$ python -q
>>> import numpy as np
>>> np.set_printoptions(precision=2, suppress=True, linewidth=120)
>>> def rnd(a):
...     return np.round(a, 2) + 0
... 
>>> K = np.array([[6, 4, 5, 3, 4, 0, 4],
...     [4, 6, 0, 1, 4, 3, 4],
...     [5, 0, 2, 2, 4, 5, 5],
...     [3, 1, 2, 0, 3, 2, 4],
...     [4, 4, 4, 3, 0, 1, 5],
...     [0, 3, 5, 2, 1, 6, 2],
...     [4, 4, 5, 4, 5, 2, 4]])
>>> # equal to its transpose
>>> rng = np.random.default_rng(93882)
>>> lab = rng.permutation(7)
>>> out = K[:, lab] * rng.choice([-1, 1], 7)
>>> out
array([[ 0, -6, -4,  4,  4, -5, -3],
       [ 3, -4, -6,  4,  4,  0, -1],
       [ 5, -5,  0,  5,  4, -2, -2],
       [ 2, -3, -1,  4,  3, -2,  0],
       [ 1, -4, -4,  5,  0, -4, -3],
       [ 6,  0, -3,  2,  1, -5, -2],
       [ 2, -4, -4,  4,  5, -5, -4]])
>>> left, _, VT = np.linalg.svd(K.T @ out)
>>> lab
array([5, 0, 1, 6, 4, 2, 3])
>>> rnd(left @ VT)
array([[ 0., -1.,  0.,  0.,  0.,  0.,  0.],
       [ 0.,  0., -1.,  0.,  0.,  0.,  0.],
       [ 0.,  0.,  0.,  0.,  0., -1.,  0.],
       [ 0.,  0.,  0.,  0.,  0.,  0., -1.],
       [ 0.,  0.,  0.,  0.,  1.,  0.,  0.],
       [ 1.,  0.,  0.,  0.,  0.,  0.,  0.],
       [ 0.,  0.,  0.,  1.,  0.,  0.,  0.]])
>>> rnd(np.linalg.lstsq(K, out)[0])
array([[ 0., -1.,  0.,  0.,  0.,  0.,  0.],
       [ 0.,  0., -1.,  0.,  0.,  0.,  0.],
       [ 0.,  0.,  0.,  0.,  0., -1.,  0.],
       [ 0.,  0.,  0.,  0.,  0.,  0., -1.],
       [ 0.,  0.,  0.,  0.,  1.,  0.,  0.],
       [ 1.,  0.,  0.,  0.,  0.,  0.,  0.],
       [ 0.,  0.,  0.,  1.,  0.,  0.,  0.]])
>>> out @ out
array([[-62,  28,  43, -30, -48,  24,  24],
       [-32,   4,  -4,  -2, -21, -22,  -1],
       [-17, -33,   3,  28,   3, -31, -10],
       [-15, -19,   0,  18,   2, -18,  -6],
       [-52,  27,  39, -32, -32,  28,  29],
       [-44, -23,  -7,   4,   3,   3,   3],
       [-57,   8,  23, -13, -37,  15,  17]])
>>> np.trace(out)
np.int64(-9)
>>> rnd(np.sort(np.abs(np.linalg.eigvals(out))))
array([1.84, 2.5 , 2.5 , 5.44, 5.46, 9.  , 9.  ])
>>> assert out == out.T
Traceback (most recent call last):
  File "<python-input-16>", line 1, in <module>
    assert out == out.T
           ^^^^^^^^^^^^
ValueError: The truth value of an array with more than one element is ambiguous. Use a.any() or a.all()
>>> np.allclose(out @ out.T, out.T @ out)
False
>>> rnd(np.linalg.det(out))
np.float64(-27768.0)
>>> (out + out.T) / 2
array([[ 0. , -1.5,  0.5,  3. ,  2.5,  0.5, -0.5],
       [-1.5, -4. , -5.5,  0.5,  0. ,  0. , -2.5],
       [ 0.5, -5.5,  0. ,  2. ,  0. , -2.5, -3. ],
       [ 3. ,  0.5,  2. ,  4. ,  4. ,  0. ,  2. ],
       [ 2.5,  0. ,  0. ,  4. ,  0. , -1.5,  1. ],
       [ 0.5,  0. , -2.5,  0. , -1.5, -5. , -3.5],
       [-0.5, -2.5, -3. ,  2. ,  1. , -3.5, -4. ]])
>>> out = K + rng.integers(-2, 3, (7, 1)) @ rng.integers(-2, 3, (1, 7))
>>> out
array([[ 6,  4,  6,  1,  2,  0,  2],
       [ 4,  6,  1, -1,  2,  3,  2],
       [ 5,  0,  3,  0,  2,  5,  3],
       [ 3,  1,  0,  4,  7,  2,  8],
       [ 4,  4,  3,  5,  2,  1,  7],
       [ 0,  3,  5,  2,  1,  6,  2],
       [ 4,  4,  4,  6,  7,  2,  6]])
>>> np.linalg.matrix_rank(out - K, tol=1e-8)
np.int64(1)
>>> vec = np.array([-3, -1, -2, -1, 3, -1, 2])
>>> (K @ vec).argmax()
np.int64(3)
>>> (K * vec).sum(axis=1)
array([-15,  -2,  -4,   1, -18, -14,  -9])
>>> K @ (2 * vec)
array([-30,  -4,  -8,   2, -36, -28, -18])
>>> K * vec
array([[-18,  -4, -10,  -3,  12,   0,   8],
       [-12,  -6,   0,  -1,  12,  -3,   8],
       [-15,   0,  -4,  -2,  12,  -5,  10],
       [ -9,  -1,  -4,   0,   9,  -2,   8],
       [-12,  -4,  -8,  -3,   0,  -1,  10],
       [  0,  -3, -10,  -2,   3,  -6,   4],
       [-12,  -4, -10,  -4,  15,  -2,   8]])
>>> np.linalg.norm(K @ vec) <= np.linalg.norm(K, 2) * np.linalg.norm(vec) + 1e-9
np.True_
>>> t3 = np.stack([K, -3 * K, K[::-1]])
>>> np.einsum("bij,cij->bc", t3, t3)
array([[  634, -1902,   497],
       [-1902,  5706, -1491],
       [  497, -1491,   634]])
>>> t3.sum(axis=0)
array([[ -8,  -4,  -5,  -2,  -3,   2,  -4],
       [ -8,  -9,   5,   0,  -7,   0,  -6],
       [ -6,   4,   0,  -1,  -8,  -9,  -5],
       [ -3,  -1,  -2,   0,  -3,  -2,  -4],
       [ -3,  -8,  -6,  -4,   4,   3,  -5],
       [  4,   0, -10,  -3,   2,  -9,   0],
       [ -2,  -4,  -5,  -5,  -6,  -4,  -4]])
>>> t3.shape
(3, 7, 7)
>>> out = np.array([[1, 0], [2, 2]])
>>> mat = np.tile(out, (2, 2))
>>> mat
array([[1, 0, 1, 0],
       [2, 2, 2, 2],
       [1, 0, 1, 0],
       [2, 2, 2, 2]])
>>> # null space of dimension 2
>>> rnd(mat @ np.linalg.pinv(mat) @ mat)
array([[1., 0., 1., 0.],
       [2., 2., 2., 2.],
       [1., 0., 1., 0.],
       [2., 2., 2., 2.]])
>>> np.allclose(mat[:-1].T @ np.linalg.lstsq(mat[:-1].T, mat[-1])[0], mat[-1])
True
>>> try:
...     np.linalg.inv(mat)
... except np.linalg.LinAlgError as e:
...     print(e)
... 
Singular matrix
>>> out = np.array([[2, -4, 4], [0, 0, -4], [-2, -4, 2]])
>>> arr = np.triu(out, 1)
>>> arr
array([[ 0, -4,  4],
       [ 0,  0, -4],
       [ 0,  0,  0]])
>>> rnd(np.linalg.norm(arr, 1)), rnd(np.linalg.norm(arr, np.inf))
(np.float64(8.0), np.float64(8.0))
>>> Z = np.array([[2, 2, 1, 0, 2, 2], [2, 0, 0, 2, 1, 0]])
>>> M = rng.normal(size=(31, 2)) @ Z + np.array([0, 9, 1, 7, 3, -3])
>>> rnd(M)
array([[-0.11,  7.02,  0.01,  8.87,  1.95, -4.98],
       [ 5.69, 12.1 ,  2.55,  9.59,  7.39,  0.1 ],
       [ 2.27,  7.97,  0.49, 10.3 ,  3.62, -4.03],
       [ 0.68,  9.95,  1.48,  6.72,  3.82, -2.05],
       [-3.01,  8.11,  0.56,  4.88,  1.05, -3.89],
       [-2.85,  6.91, -0.05,  6.24,  0.53, -5.09],
       [-7.79,  6.45, -0.28,  1.77, -2.17, -5.55],
       [-4.45,  7.43,  0.21,  4.12, -0.01, -4.57],
       [-0.86,  7.86,  0.43,  7.28,  2.  , -4.14],
       [ 1.71, 10.85,  1.93,  6.85,  4.78, -1.15],
       [-0.31,  7.47,  0.23,  8.22,  2.08, -4.53],
       [-1.37,  6.97, -0.02,  7.67,  1.3 , -5.03],
       [-1.37,  6.32, -0.34,  8.32,  0.97, -5.68],
       [ 0.09,  4.85, -1.08, 11.25,  0.97, -7.15],
       [ 1.61, 11.28,  2.14,  6.33,  4.94, -0.72],
       [-0.62,  8.64,  0.82,  6.74,  2.51, -3.36],
       [ 1.52,  8.63,  0.81,  8.89,  3.57, -3.37],
       [-0.37,  7.15,  0.07,  8.49,  1.89, -4.85],
       [ 3.14,  9.86,  1.43,  9.27,  5.  , -2.14],
       [ 1.66, 10.16,  1.58,  7.5 ,  4.41, -1.84],
       [ 0.59,  9.26,  1.13,  7.33,  3.42, -2.74],
       [-0.51,  7.97,  0.49,  7.52,  2.23, -4.03],
       [ 2.11,  8.84,  0.92,  9.28,  3.98, -3.16],
       [ 0.16,  7.01,  0.  ,  9.15,  2.08, -4.99],
       [ 0.62, 12.35,  2.67,  4.28,  4.99,  0.35],
       [-5.16,  9.38,  1.19,  1.47,  0.61, -2.62],
       [ 2.66,  9.67,  1.33,  9.  ,  4.66, -2.33],
       [-4.45,  9.05,  1.02,  2.5 ,  0.8 , -2.95],
       [-3.64,  6.91, -0.04,  5.44,  0.14, -5.09],
       [-0.75,  8.91,  0.96,  6.34,  2.58, -3.09],
       [ 1.3 , 11.47,  2.23,  5.83,  4.88, -0.53]])
>>> # null space of dimension 3
>>> np.unique(M.round(6), axis=0).shape
(31, 6)
>>> rnd(np.trace(np.linalg.pinv(M) @ M))
np.float64(3.0)
>>> try:
...     np.linalg.inv(M)
... except np.linalg.LinAlgError as e:
...     print(repr(e))
... 
LinAlgError('Last 2 dimensions of the array must be square')
>>> t = np.radians(15)
>>> R = np.eye(6)
>>> R[3, 3] = R[5, 5] = np.cos(t)
>>> R[3, 5], R[5, 3] = -np.sin(t), np.sin(t)
>>> rnd(R)
array([[ 1.  ,  0.  ,  0.  ,  0.  ,  0.  ,  0.  ],
       [ 0.  ,  1.  ,  0.  ,  0.  ,  0.  ,  0.  ],
       [ 0.  ,  0.  ,  1.  ,  0.  ,  0.  ,  0.  ],
       [ 0.  ,  0.  ,  0.  ,  0.97,  0.  , -0.26],
       [ 0.  ,  0.  ,  0.  ,  0.  ,  1.  ,  0.  ],
       [ 0.  ,  0.  ,  0.  ,  0.26,  0.  ,  0.97]])
>>> out = M @ R.T
>>> rnd(np.linalg.svd(M, compute_uv=False)), rnd(np.linalg.svd(out, compute_uv=False))
(array([67.27, 20.15, 15.17,  0.  ,  0.  ,  0.  ]), array([67.27, 20.15, 15.17,  0.  ,  0.  ,  0.  ]))
>>> np.allclose(np.linalg.norm(M, axis=1), np.linalg.norm(out, axis=1))
True
>>> np.allclose(M @ M.T, out @ out.T)
True
>>> rnd(R.T @ R)
array([[1., 0., 0., 0., 0., 0.],
       [0., 1., 0., 0., 0., 0.],
       [0., 0., 1., 0., 0., 0.],
       [0., 0., 0., 1., 0., 0.],
       [0., 0., 0., 0., 1., 0.],
       [0., 0., 0., 0., 0., 1.]])
>>> R[:, 4] @ R[:, 2]
np.float64(0.0)
>>> rnd(np.linalg.svd(R, compute_uv=False))
array([1., 1., 1., 1., 1., 1.])
>>> rnd(np.linalg.norm(R, axis=0))
array([1., 1., 1., 1., 1., 1.])
>>> np.linalg.matrix_power(mat, 2)
array([[ 2,  0,  2,  0],
       [12,  8, 12,  8],
       [ 2,  0,  2,  0],
       [12,  8, 12,  8]])
>>> rnd(np.abs(np.linalg.eigvals(mat)).max())
np.float64(4.0)
>>> lab = M[:, 5] > np.median(M[:, 5])
>>> u = M[lab].mean(axis=0) - M[~lab].mean(axis=0)
>>> rnd((((M - M.mean(axis=0)) @ u > 0) == lab).mean())
np.float64(0.84)
>>> np.argsort(-np.abs(u).round(6), kind="stable")
array([1, 5, 4, 0, 2, 3])
>>> W0 = np.loadtxt("block17.csv", delimiter=",")
>>> rnd(W0)
array([[ 0.75,  0.35, -0.07,  0.25,  0.35, -0.16,  0.21, -0.25],
       [ 0.35,  0.53,  0.09, -0.35, -0.47,  0.22, -0.28,  0.35],
       [-0.07,  0.09,  0.98,  0.07,  0.09, -0.04,  0.06, -0.07],
       [ 0.25, -0.35,  0.07,  0.75, -0.35,  0.16, -0.21,  0.25],
       [ 0.35, -0.47,  0.09, -0.35,  0.53,  0.22, -0.28,  0.35],
       [-0.16,  0.22, -0.04,  0.16,  0.22,  0.9 ,  0.13, -0.16],
       [ 0.21, -0.28,  0.06, -0.21, -0.28,  0.13,  0.83,  0.21],
       [-0.25,  0.35, -0.07,  0.25,  0.35, -0.16,  0.21,  0.75]])
>>> # keeps lengths
>>> rnd(W0 @ W0.T)
array([[1., 0., 0., 0., 0., 0., 0., 0.],
       [0., 1., 0., 0., 0., 0., 0., 0.],
       [0., 0., 1., 0., 0., 0., 0., 0.],
       [0., 0., 0., 1., 0., 0., 0., 0.],
       [0., 0., 0., 0., 1., 0., 0., 0.],
       [0., 0., 0., 0., 0., 1., 0., 0.],
       [0., 0., 0., 0., 0., 0., 1., 0.],
       [0., 0., 0., 0., 0., 0., 0., 1.]])
>>> t3 = np.stack([W0, 2 * W0, W0[::-1]])
>>> (t3 @ W0.T).shape
(3, 8, 8)
>>> rnd(np.linalg.norm(t3, axis=(1, 2)))
array([2.83, 5.66, 2.83])
>>> rnd(np.linalg.det(t3))
array([  -1., -256.,   -1.])
>>> feats = np.load("a.npy")
>>> feats
array([[ 0,  3,  0,  0,  0,  0, -2],
       [ 0,  5,  0, -5,  0,  1,  0],
       [ 0,  4,  4,  0,  0,  0,  1],
       [ 4,  0,  0,  0, -5,  0,  0],
       [ 0, -5, -4,  4,  0,  5,  0],
       [ 0,  0,  0,  0,  0,  0,  5],
       [ 0,  0,  0,  0,  0,  0,  0],
       [ 5,  0,  0,  0,  0, -5,  3]])
>>> out = np.c_[feats[:, :6] @ np.array([[-2, -1, -1, -1, 1, -2],
...     [-2, -1, 0, 1, 0, 1],
...     [2, -1, 2, 1, -1, -1],
...     [-2, -2, 1, 2, 0, 1],
...     [-1, -2, 2, -2, -2, 0],
...     [0, 0, -2, 0, -1, 2]]), np.array([0, -2, 2, 2, -5, -1, -3, 1])]
>>> out
array([[ -6,  -3,   0,   3,   0,   3,   0],
       [  0,   5,  -7,  -5,  -1,   2,  -2],
       [  0,  -8,   8,   8,  -4,   0,   2],
       [ -3,   6, -14,   6,  14,  -8,   2],
       [ -6,   1, -14,  -1,  -1,  13,  -5],
       [  0,   0,   0,   0,   0,   0,  -1],
       [  0,   0,   0,   0,   0,   0,  -3],
       [-10,  -5,   5,  -5,  10, -20,   1]])
>>> rnd(np.linalg.lstsq(feats, out[:, 0])[0])
array([-2., -2.,  2., -2., -1.,  0.,  0.])
>>> vec = np.array([9, 4, 6, 8, 8, 7, 6])
>>> target = feats @ vec
>>> target
array([  0, -13,  46,  -4,  23,  30,   0,  28])
>>> rnd(np.linalg.pinv(feats) @ feats)
array([[1., 0., 0., 0., 0., 0., 0.],
       [0., 1., 0., 0., 0., 0., 0.],
       [0., 0., 1., 0., 0., 0., 0.],
       [0., 0., 0., 1., 0., 0., 0.],
       [0., 0., 0., 0., 1., 0., 0.],
       [0., 0., 0., 0., 0., 1., 0.],
       [0., 0., 0., 0., 0., 0., 1.]])
>>> target = target + 0.05 * rng.normal(size=8)
>>> rnd(target)
array([ -0.07, -12.94,  46.04,  -3.99,  22.97,  30.08,   0.08,  27.94])
>>> coef, *_ = np.linalg.lstsq(feats, target)
>>> [round(float(np.linalg.norm(np.linalg.solve(feats.T @ feats + lam * np.eye(7), feats.T @ target))), 2) for lam in (0, 1, 10, 100)]
[18.6, 15.97, 9.42, 2.55]
>>> rnd(np.linalg.norm(target - feats @ coef))
np.float64(0.08)
>>> coef.round()
array([9., 4., 6., 8., 8., 7., 6.])
>>> rnd(np.linalg.norm(feats, 1)), rnd(np.linalg.norm(feats, np.inf))
(np.float64(17.0), np.float64(18.0))
>>> rnd(np.linalg.norm(feats) ** 2 / np.linalg.norm(feats, 2) ** 2)
np.float64(2.24)
>>> rnd(np.linalg.norm(feats, "nuc"))
np.float64(39.84)
>>> rnd(np.linalg.norm(feats, 2))
np.float64(11.65)
>>> np.linalg.norm(feats, axis=1).argmax()
np.int64(4)
>>> P = feats @ np.linalg.solve(feats.T @ feats, feats.T)
>>> rnd(P)
array([[1., 0., 0., 0., 0., 0., 0., 0.],
       [0., 1., 0., 0., 0., 0., 0., 0.],
       [0., 0., 1., 0., 0., 0., 0., 0.],
       [0., 0., 0., 1., 0., 0., 0., 0.],
       [0., 0., 0., 0., 1., 0., 0., 0.],
       [0., 0., 0., 0., 0., 1., 0., 0.],
       [0., 0., 0., 0., 0., 0., 0., 0.],
       [0., 0., 0., 0., 0., 0., 0., 1.]])
>>> rnd(np.linalg.eigvalsh(P))
array([0., 1., 1., 1., 1., 1., 1., 1.])
>>> data = np.load("data.npy")
>>> data
array([[0, 0, 1, 0, 0, 0, 0, 0, 0],
       [0, 0, 0, 0, 1, 0, 0, 0, 0],
       [0, 0, 0, 1, 0, 0, 0, 0, 0],
       [0, 0, 0, 0, 0, 0, 1, 0, 0],
       [0, 1, 0, 0, 0, 0, 0, 0, 0],
       [0, 0, 0, 0, 0, 0, 0, 0, 1],
       [1, 0, 0, 0, 0, 0, 0, 0, 0],
       [0, 0, 0, 0, 0, 1, 0, 0, 0],
       [0, 0, 0, 0, 0, 0, 0, 1, 0]])
>>> vec = np.array([-3, 0, -1, -3, 2, -2, -3])
>>> a = np.maximum(feats @ vec, 0)
>>> np.maximum(feats @ (3 * vec), 0)
array([18, 39,  0,  0,  0,  0,  0,  0])
>>> np.maximum(feats @ vec, 0) - np.maximum(-feats @ vec, 0)
array([  6,  13,  -7, -22, -18, -15,   0, -14])
>>> rnd(np.tanh(feats @ vec))
array([ 1.,  1., -1., -1., -1., -1.,  0., -1.])
>>> feats * (a > 1e-9)[:, None]
array([[ 0,  3,  0,  0,  0,  0, -2],
       [ 0,  5,  0, -5,  0,  1,  0],
       [ 0,  0,  0,  0,  0,  0,  0],
       [ 0,  0,  0,  0,  0,  0,  0],
       [ 0,  0,  0,  0,  0,  0,  0],
       [ 0,  0,  0,  0,  0,  0,  0],
       [ 0,  0,  0,  0,  0,  0,  0],
       [ 0,  0,  0,  0,  0,  0,  0]])
